$ python3 -q
>>> import numpy as np
>>> np.set_printoptions(precision=3, suppress=True, linewidth=200)
>>> rnd = lambda a: np.round(a, 3) + 0
>>> X = np.load("w.npy")
>>> print(X)
[[-2  0  2 -2  1]
 [ 0 -1  0  0  0]
 [-3  0 -3 -1 -2]
 [ 2  0  1 -2  1]
 [ 3  0 -1  1  1]]
>>> # splits into 2 blocks
>>> r0 = np.array([0, 1])
>>> print(np.cross(X[3, :3], X[1, :3]))
[ 1  0 -2]
>>> print(np.convolve(X[3], r0))
[ 0  2  0  1 -2  1]
>>> print(X.mean(axis=0))
[ 0.  -0.2 -0.2 -0.8  0.2]
>>> print(X.sum(axis=0))
[ 0 -1 -1 -4  1]
>>> x = np.array([2, -4, 0, 0, 1])
>>> h1 = np.maximum(X @ x, 0)
>>> print(X * (h1 > 1e-9)[:, None])
[[ 0  0  0  0  0]
 [ 0 -1  0  0  0]
 [ 0  0  0  0  0]
 [ 2  0  1 -2  1]
 [ 3  0 -1  1  1]]
>>> print(np.flatnonzero(h1 > 1e-9))
[1 3 4]
>>> print(rnd(np.tanh(X @ x)))
[-0.995  0.999 -1.     1.     1.   ]
>>> print(np.maximum(X @ (3 * x), 0))
[ 0 12  0 15 21]
>>> A2 = np.array([[3, 1, 0, 1],
...     [3, -1, -1, -2],
...     [0, 2, 1, -3],
...     [2, 2, -3, 2],
...     [-2, 0, 3, -3],
...     [-1, -3, 0, -1],
...     [1, -1, -2, 1]])
>>> feats = A2.T @ A2
>>> print(feats)
[[ 28   6 -17   9]
 [  6  20  -1   3]
 [-17  -1  24 -18]
 [  9   3 -18  29]]
>>> # equal to its transpose
>>> w, V = np.linalg.eig(feats)
>>> print(rnd(np.sort(np.linalg.eigvals(np.linalg.inv(feats)))))
[0.017 0.046 0.057 0.224]
>>> print(rnd(w))
[57.274  4.464 17.398 21.864]
>>> W0 = np.load("a.npy")
>>> print(W0)
[[ -3  -3  -3  -3  -3  -3  -3  -3  -3  -3]
 [ -3  -6  -6  -6  -6  -6  -6  -6  -6  -6]
 [ -3  -6  -9  -9  -9  -9  -9  -9  -9  -9]
 [ -3  -6  -9 -12 -12 -12 -12 -12 -12 -12]
 [ -3  -6  -9 -12 -15 -15 -15 -15 -15 -15]
 [ -3  -6  -9 -12 -15 -18 -18 -18 -18 -18]
 [ -3  -6  -9 -12 -15 -18 -21 -21 -21 -21]
 [ -3  -6  -9 -12 -15 -18 -21 -24 -24 -24]
 [ -3  -6  -9 -12 -15 -18 -21 -24 -27 -27]
 [ -3  -6  -9 -12 -15 -18 -21 -24 -27 -30]]
>>> # symmetric, so the eigenvalues are real
>>> T = np.stack([W0, -1 * W0, W0[::-1]])
>>> print(np.linalg.matrix_rank(T))
[10 10 10]
>>> print(np.einsum("bij,cij->bc", T, T))
[[ 18315 -18315  12690]
 [-18315  18315 -12690]
 [ 12690 -12690  18315]]
>>> print((T @ W0.T).shape)
(3, 10, 10)
>>> print(T.sum(axis=0))
[[ -3  -6  -9 -12 -15 -18 -21 -24 -27 -30]
 [ -3  -6  -9 -12 -15 -18 -21 -24 -27 -27]
 [ -3  -6  -9 -12 -15 -18 -21 -24 -24 -24]
 [ -3  -6  -9 -12 -15 -18 -21 -21 -21 -21]
 [ -3  -6  -9 -12 -15 -18 -18 -18 -18 -18]
 [ -3  -6  -9 -12 -15 -15 -15 -15 -15 -15]
 [ -3  -6  -9 -12 -12 -12 -12 -12 -12 -12]
 [ -3  -6  -9  -9  -9  -9  -9  -9  -9  -9]
 [ -3  -6  -6  -6  -6  -6  -6  -6  -6  -6]
 [ -3  -3  -3  -3  -3  -3  -3  -3  -3  -3]]
>>> print(rnd(np.linalg.norm(T, axis=(1, 2))))
[135.333 135.333 135.333]
>>> print([round(float(np.linalg.det(W0[:i, :i])), 2) + 0 for i in range(1, 11)])
[-3.0, 9.0, -27.0, 81.0, -243.0, 729.0, -2187.0, 6561.0, -19683.0, 59049.0]
>>> print(np.all(np.linalg.eigvalsh(W0) > 0))
False
>>> A2 = W0 / np.sqrt((W0 ** 2).mean(axis=1, keepdims=True))
>>> print(rnd(A2[7]))
[-0.174 -0.347 -0.521 -0.694 -0.868 -1.041 -1.215 -1.388 -1.388 -1.388]
>>> print(np.linalg.matrix_rank(A2) == np.linalg.matrix_rank(W0))
True
>>> print(np.allclose(feats, feats.T))
True
>>> print(rnd(np.linalg.det(feats)))
97248.0
>>> print(rnd(np.abs(np.linalg.eigvals(feats)).max()))
57.274
>>> print(rnd(np.sort(np.abs(np.linalg.eigvals(feats)))))
[ 4.464 17.398 21.864 57.274]
>>> F = np.array([[1.0, 0.2, 0.04], [0.2, 1.0, 0.2], [0.04, 0.2, 1.0]])
>>> Q, V = np.linalg.qr(F[:, :1])[0], np.linalg.qr(F[:, 1:])[0]
>>> sig = np.linalg.svd(Q.T @ V, compute_uv=False)
>>> print(rnd(np.linalg.norm(Q @ Q.T - V @ V.T, 2)))
1.0
>>> print(rnd(sig))
[0.386]
>>> hat = np.triu(np.array([[-1, -3, 0], [2, 2, 1], [1, 2, 1]]), 1) + np.eye(3)
>>> A2 = hat @ F @ np.linalg.inv(hat)
>>> print(rnd(np.poly(A2)))
[ 1.    -3.     2.918 -0.922]
>>> print(rnd(hat @ F - F @ hat))
[[-0.6   0.   -0.8 ]
 [ 0.04  0.8   0.  ]
 [ 0.    0.12 -0.2 ]]
>>> x = np.array([2, 0, 0])
>>> rhs = F @ x
>>> coef, lr = np.zeros(3), 1 / np.linalg.norm(F, 2) ** 2
>>> for i in range(250):
...     coef -= lr * F.T @ (F @ coef - rhs)
...     if i % 50 == 0: print(i, round(np.linalg.norm(F @ coef - rhs), 3))
... 
0 0.787
50 0.0
100 0.0
150 0.0
200 0.0
>>> print(rnd(coef))
[2. 0. 0.]
>>> print(rnd(np.linalg.cond(F)))
1.77
>>> x = np.ones(3)
>>> for _ in range(3):
...     x = F @ x
...     x /= np.linalg.norm(x)
...     print(round(x @ F @ x, 3))
... 
1.3
1.302
1.303
>>> print(rnd(np.linalg.eigvalsh(F)[-1]))
1.304
>>> x = np.array([-8, -3, -6])
>>> h1 = np.maximum(F @ x, 0)
>>> print(np.maximum(F @ (3 * x), 0))
[0. 0. 0.]
>>> print(rnd(np.tanh(F @ x)))
[-1. -1. -1.]
>>> print(F * (h1 > 1e-9)[:, None])
[[0. 0. 0.]
 [0. 0. 0.]
 [0. 0. 0.]]
>>> print(rnd(np.maximum(F @ x, 0) - np.maximum(-F @ x, 0)))
[-8.84 -5.8  -6.92]
>>> A = np.load("x.npy")
>>> print(A)
[[-16 -16  24   8 -28 -24  12]
 [-12 -12  18   6 -21 -18   9]
 [-12 -12  18   6 -21 -18   9]]
>>> def softmax(z):
...     e = np.exp(z - z.max(axis=-1, keepdims=True))
...     return e / e.sum(axis=-1, keepdims=True)
... 
>>> print(rnd(softmax(A[2] + 2)))
[0. 0. 1. 0. 0. 0. 0.]
>>> print(rnd(softmax(A).sum(axis=1)))
[1. 1. 1.]
>>> att = A @ A.T / np.sqrt(7)
>>> print(rnd(softmax(att + np.triu(np.full(att.shape, -np.inf), 1))))
[[1. 0. 0.]
 [1. 0. 0.]
 [1. 0. 0.]]
>>> M = np.load("dump.npy")
>>> print(M)
[[ 0  0  0]
 [ 0  2  0]
 [ 0  0  0]
 [ 2  1 -1]
 [ 0  0  0]
 [ 2 -1 -1]
 [ 2 -1 -1]
 [ 2 -1 -1]
 [ 2 -1 -1]
 [ 0  0  0]
 [ 0  0  0]
 [ 2 -1 -1]
 [ 0  0  0]
 [ 2  1 -1]
 [ 0  0  0]
 [ 1 -1  2]
 [ 0  2  0]
 [ 1  1  2]
 [ 1 -1  2]]
>>> left, sig, VT = np.linalg.svd(M, full_matrices=False)
>>> print(rnd(sig / sig[0]))
[1.    0.684 0.594]
>>> print((sig > 1e-8).sum())
3
>>> print(rnd(left.T @ left))
[[1. 0. 0.]
 [0. 1. 0.]
 [0. 0. 1.]]
